% ipython --no-banner

In [1]: import numpy as np

In [2]: np.set_printoptions(precision=2, suppress=True, linewidth=200)

In [3]: M = np.array([[-3, 4, 0, -6, -6, 0, -10, -9, -2, -5],
   ...:     [-8, 0, -3, 1, 3, 9, -20, -1, -4, 7],
   ...:     [4, 4, 6, -5, 1, 3, -40, -2, -8, -7],
   ...:     [4, -7, -5, -3, 7, -6, -15, 3, -3, 0],
   ...:     [-2, -1, 0, -7, -9, -1, 45, 6, 9, 1]])

In [4]: cov = M.T @ M

In [5]: (M @ M.T).shape
Out[5]: (5, 5)

In [6]: np.round(np.linalg.eigvalsh(cov)[::-1], 2) + 0
Out[6]: array([4671.9 ,  345.54,  270.99,   98.91,   75.67,    0.  ,    0.  ,    0.  ,    0.  ,    0.  ])

In [7]: np.trace(cov), (M ** 2).sum()
Out[7]: (np.int64(5463), np.int64(5463))

In [8]: np.linalg.svd(M, compute_uv=False) ** 2
Out[8]: array([4671.9 ,  345.54,  270.99,   98.91,   75.67])

In [9]: cov
Out[9]: 
array([[ 109,  -22,   28,   -8,   44,  -82, -120,   27,  -24,  -71],
       [ -22,   82,   59,  -16,  -60,   55, -140,  -71,  -28,  -49],
       [  28,   59,   70,  -18,  -38,   21, -105,  -24,  -21,  -63],
       [  -8,  -16,  -18,  120,   76,   19,  -30,   12,   -6,   65],
       [  44,  -60,  -38,   76,  176,   -3, -550,   16, -110,   35],
       [ -82,   55,   21,   19,   -3,  127, -255,  -39,  -51,   41],
       [-120, -140, -105,  -30, -550, -255, 4350,  415,  870,  235],
       [  27,  -71,  -24,   12,   16,  -39,  415,  131,   83,   58],
       [ -24,  -28,  -21,   -6, -110,  -51,  870,   83,  174,   47],
       [ -71,  -49,  -63,   65,   35,   41,  235,   58,   47,  124]])

In [10]: np.linalg.matrix_rank(cov)
Out[10]: np.int64(5)

In [11]: left, sigma, vt = np.linalg.svd(cov)

In [12]: evecs = vt[:(sigma > 1e-8).sum()]

In [13]: rng = np.random.default_rng(15)

In [14]: x = cov[8] + -2 * cov[7] + rng.integers(2) * np.eye(10)[9]

In [15]: x
Out[15]: array([ -78.,  114.,   27.,  -30., -142.,   27.,   40., -179.,    8.,  -68.])

In [16]: np.linalg.matrix_rank(np.vstack([cov, x]))
Out[16]: np.int64(6)

In [17]: def softmax(z):
    ...:     e = np.exp(z - z.max(axis=-1, keepdims=True))
    ...:     return e / e.sum(axis=-1, keepdims=True)
    ...: 

In [18]: np.round(softmax(M[3] + 3), 2) + 0
Out[18]: array([0.05, 0.  , 0.  , 0.  , 0.94, 0.  , 0.  , 0.02, 0.  , 0.  ])

In [19]: S = M @ M.T / np.sqrt(10)

In [20]: np.round(softmax(S + np.triu(np.full(S.shape, -np.inf), 1)), 2) + 0
Out[20]: 
array([[1., 0., 0., 0., 0.],
       [0., 1., 0., 0., 0.],
       [0., 0., 1., 0., 0.],
       [0., 0., 1., 0., 0.],
       [0., 0., 0., 0., 1.]])

In [21]: softmax(S)[3] @ M
Out[21]: array([  4.,   4.,   6.,  -5.,   1.,   3., -40.,  -2.,  -8.,  -7.])

In [22]: T = np.stack([M, -3 * M, M[::-1]])

In [23]: T.sum(axis=0)
Out[23]: 
array([[   4,   -9,    0,    5,    3,   -1,   65,   24,   13,   11],
       [  20,   -7,    1,   -5,    1,  -24,   25,    5,    5,  -14],
       [  -4,   -4,   -6,    5,   -1,   -3,   40,    2,    8,    7],
       [ -16,   14,    7,    7,  -11,   21,   10,   -7,    2,    7],
       [   1,    6,    0,    8,   12,    2, -100,  -21,  -20,   -7]])

In [24]: np.einsum("bij,cij->bc", T, T)
Out[24]: 
array([[  5463, -16389,   1474],
       [-16389,  49167,  -4422],
       [  1474,  -4422,   5463]])

In [25]: np.linalg.norm(T, axis=(1, 2))
Out[25]: array([ 73.91, 221.74,  73.91])

In [26]: np.linalg.matrix_rank(T.reshape(3, -1))
Out[26]: np.int64(2)

In [27]: F = np.array([[9.82, -9.78, -0.54, 1.29, 5.51],
    ...:     [1.42, 0.71, 5.43, 1.34, 10.56],
    ...:     [-2.14, -4.93, -1.71, 5.81, -7.81],
    ...:     [4.46, -3.55, -10.04, 0.67, 8.81],
    ...:     [-3.02, -6.03, -1.41, -0.81, 2.57]])

In [28]: round(float(np.linalg.norm(F, "nuc")), 2)
Out[28]: 55.47

In [29]: np.linalg.norm(F, axis=1).argmax()
Out[29]: np.int64(0)

In [30]: round(np.linalg.norm(F) ** 2 / np.linalg.norm(F, 2) ** 2, 2)
Out[30]: np.float64(1.91)

In [31]: round(np.linalg.norm(F[4], 1), 2), round(float(np.linalg.norm(F[4], np.inf)), 2)
Out[31]: (np.float64(13.84), 6.03)

In [32]: P = np.triu(np.array([[4, 2, -5, -5, 2],
    ...:     [4, -1, 0, 3, 4],
    ...:     [-3, -3, -2, -5, 3],
    ...:     [0, 4, 4, -1, 2],
    ...:     [-2, -2, 3, 0, 3]]), 1) + np.eye(5)

In [33]: M2 = P @ F @ np.linalg.inv(P)

In [34]: np.linalg.matrix_rank(M2)
Out[34]: np.int64(5)

In [35]: np.round(np.trace(M2), 2), np.trace(F)
Out[35]: (np.float64(12.06), np.float64(12.06))

In [36]: np.round(np.linalg.det(M2), 2)
Out[36]: np.float64(90476.56)

In [37]: M2 = np.array([[3, 3, 1], [2, 1, 3], [1, 0, 3], [3, 3, 3], [3, 3, 3]])

In [38]: np.vstack([F, M2.T]).shape
Out[38]: (8, 5)

In [39]: np.einsum("ij,ij->i", F, F)
Out[39]: array([224.4 , 145.31, 126.56, 211.36,  54.73])

In [40]: np.einsum("ij->j", F)
Out[40]: array([ 10.54, -23.58,  -8.27,   8.3 ,  19.64])

In [41]: K = np.array([[0, -5, 4, -3],
    ...:     [-3, 0, -4, -3],
    ...:     [-2, 3, -2, 1],
    ...:     [5, 5, 3, -5],
    ...:     [3, 4, -1, 4],
    ...:     [5, 1, -3, -4],
    ...:     [-2, 3, 5, -4],
    ...:     [0, 5, 0, -5],
    ...:     [2, -5, 4, -4],
    ...:     [3, 0, 2, 3],
    ...:     [-4, -4, 3, 5],
    ...:     [-3, 5, 2, 4]]) * (rng.random((12, 4)) < 0.3)

In [42]: K
Out[42]: 
array([[ 0,  0,  4,  0],
       [-3,  0,  0,  0],
       [ 0,  0,  0,  0],
       [ 0,  5,  0,  0],
       [ 3,  0,  0,  0],
       [ 0,  0,  0,  0],
       [ 0,  0,  0, -4],
       [ 0,  5,  0, -5],
       [ 2,  0,  4, -4],
       [ 3,  0,  0,  0],
       [ 0,  0,  3,  0],
       [ 0,  5,  0,  0]])

In [43]: O, evecs = np.linalg.qr(K[:, :3])[0], np.linalg.qr(K[:, 3:])[0]

In [44]: sigma = np.linalg.svd(O.T @ evecs, compute_uv=False)

In [45]: np.degrees(np.arccos(sigma.clip(0, 1)))
Out[45]: array([58.7])

In [46]: feats = np.array([[3.0, -9.0, 12.0, -6.0],
    ...:     [0.0, -6.0, 12.0, -6.0],
    ...:     [0.0, -9.0, 17.0, -8.0],
    ...:     [0.0, -9.0, 16.0, -7.0]])

In [47]: left, sigma, vt = np.linalg.svd(feats)

In [48]: evecs = vt[:(sigma > 1e-8).sum()]

In [49]: x = feats[0] + 2 * feats[2] + rng.integers(2) * np.eye(4)[3]

In [50]: x
Out[50]: array([  3., -27.,  46., -21.])

In [51]: np.allclose(evecs.T @ evecs @ x, x)
Out[51]: False

In [52]: left, sigma, vt = np.linalg.svd(feats)

In [53]: sigma.round(2) + 0
Out[53]: array([35.97,  3.38,  0.8 ,  0.  ])

In [54]: M2 = left[:, :3] @ np.diag(sigma[:3]) @ vt[:3]

In [55]: round(np.linalg.norm(feats - M2, 2), 2), np.round(sigma[3], 2)
Out[55]: (np.float64(0.0), np.float64(0.0))

In [56]: np.linalg.matrix_rank(M2)
Out[56]: np.int64(3)

In [57]: np.linalg.matrix_rank(feats, rtol=0.05)
Out[57]: np.int64(2)

In [58]: round(np.abs(feats - M2).max(), 2)
Out[58]: np.float64(0.0)
